$ python3 -q
>>> import numpy as np
>>> import numpy.linalg as la
>>> np.set_printoptions(suppress=True, linewidth=200)
>>> arr = np.load("mat.npy")
>>> arr
array([[-2, -1,  0,  1,  2,  3],
       [ 4,  5,  6,  7,  8,  9],
       [10, 11, 12, 13, 14, 15],
       [16, 17, 18, 19, 20, 21],
       [22, 23, 24, 25, 26, 27],
       [28, 29, 30, 31, 32, 33],
       [34, 35, 36, 37, 38, 39],
       [40, 41, 42, 43, 44, 45],
       [46, 47, 48, 49, 50, 51],
       [52, 53, 54, 55, 56, 57],
       [58, 59, 60, 61, 62, 63],
       [64, 65, 66, 67, 68, 69]])
>>> # rows and columns are dependent
>>> Xc = arr - arr.mean(axis=0)
>>> vecs = la.svd(Xc)[2][:2]
>>> A2 = Xc - Xc @ vecs.T @ vecs
>>> round(la.norm(A2) / la.norm(Xc), 2)
np.float64(0.0)
>>> np.round((Xc @ vecs.T).std(axis=0), 2) + 0
array([50.73,  0.  ])
>>> np.round(np.diag(vecs.T @ vecs), 2)
array([1. , 0.2, 0.2, 0.2, 0.2, 0.2])
>>> la.norm(A2, axis=1).round(6).argmax()
np.int64(0)
>>> np.round(A2.std(axis=0), 2) + 0
array([0., 0., 0., 0., 0., 0.])
>>> np.round(np.cov(Xc @ vecs.T, rowvar=False), 2) + 0
array([[2808.,    0.],
       [   0.,    0.]])
>>> r = la.matrix_rank(arr)
>>> r
np.int64(2)
>>> null = la.svd(arr)[2][r:].T
>>> [int(la.matrix_rank(arr[:i])) for i in range(1, len(arr) + 1)]
[1, 2, 2, 2, 2, 2, 2, 2, 2, 2, 2, 2]
>>> [int(la.matrix_rank(arr[:, :j + 1])) for j in range(6)]
[1, 2, 2, 2, 2, 2]
>>> np.round(null @ null.T, 2)
array([[ 0.48, -0.38, -0.24, -0.1 ,  0.05,  0.19],
       [-0.38,  0.7 , -0.21, -0.12, -0.04,  0.05],
       [-0.24, -0.21,  0.82, -0.15, -0.12, -0.1 ],
       [-0.1 , -0.12, -0.15,  0.82, -0.21, -0.24],
       [ 0.05, -0.04, -0.12, -0.21,  0.7 , -0.38],
       [ 0.19,  0.05, -0.1 , -0.24, -0.38,  0.48]])
>>> la.matrix_rank(arr, rtol=0.1)
np.int64(1)
>>> la.cond(arr) > 100
np.True_
>>> np.argsort(-la.norm(arr, axis=0).round(6), kind="stable")[:3]
array([5, 4, 3])
>>> lab = arr[:, 1] > np.median(arr[:, 1])
>>> r0 = arr[lab].mean(axis=0) - arr[~lab].mean(axis=0)
>>> (((arr - arr.mean(axis=0)) @ r0 > 0) == lab).mean()
np.float64(1.0)
>>> ((arr - arr.mean(axis=0)) @ r0 > 0).astype(int)
array([0, 0, 0, 0, 0, 0, 1, 1, 1, 1, 1, 1])
>>> lab.astype(int)
array([0, 0, 0, 0, 0, 0, 1, 1, 1, 1, 1, 1])
>>> r0
array([36., 36., 36., 36., 36., 36.])
>>> m1 = np.array([[0, -3, 2, -2, 1, -2, 2, 5],
...     [3, 0, 4, 2, 0, 0, 6, 2],
...     [-2, -4, 0, 2, -2, 5, 1, 3],
...     [2, -2, -2, 0, 0, 3, 3, 4],
...     [-1, 0, 2, 0, 0, 0, 0, -6],
...     [2, 0, -5, -3, 0, 0, 1, -5],
...     [-2, -6, -1, -3, 0, -1, 0, 0],
...     [-5, -2, -3, -4, 6, 5, 0, 0]])
>>> # skew, so no eigenvalue has a real part
>>> W1 = np.array([[-1, 0], [-2, 0], [0, 0], [0, 2], [-2, -2], [2, -1], [-1, 2], [2, 0]])
>>> c = np.array([-2, 1])
>>> act = np.maximum(m1 @ W1 + c, 0)
>>> np.round((act > 0).mean(axis=0), 2)
array([0.62, 0.62])
>>> basis = np.array([[-2, -3, 0], [-3, 1, -1]])
>>> W1 @ basis
array([[ 2,  3,  0],
       [ 4,  6,  0],
       [ 0,  0,  0],
       [-6,  2, -2],
       [10,  4,  2],
       [-1, -7,  1],
       [-4,  5, -2],
       [-4, -6,  0]])
>>> (act @ basis).round(6).argmax(axis=1)
array([2, 1, 2, 2, 1, 0, 2, 2])
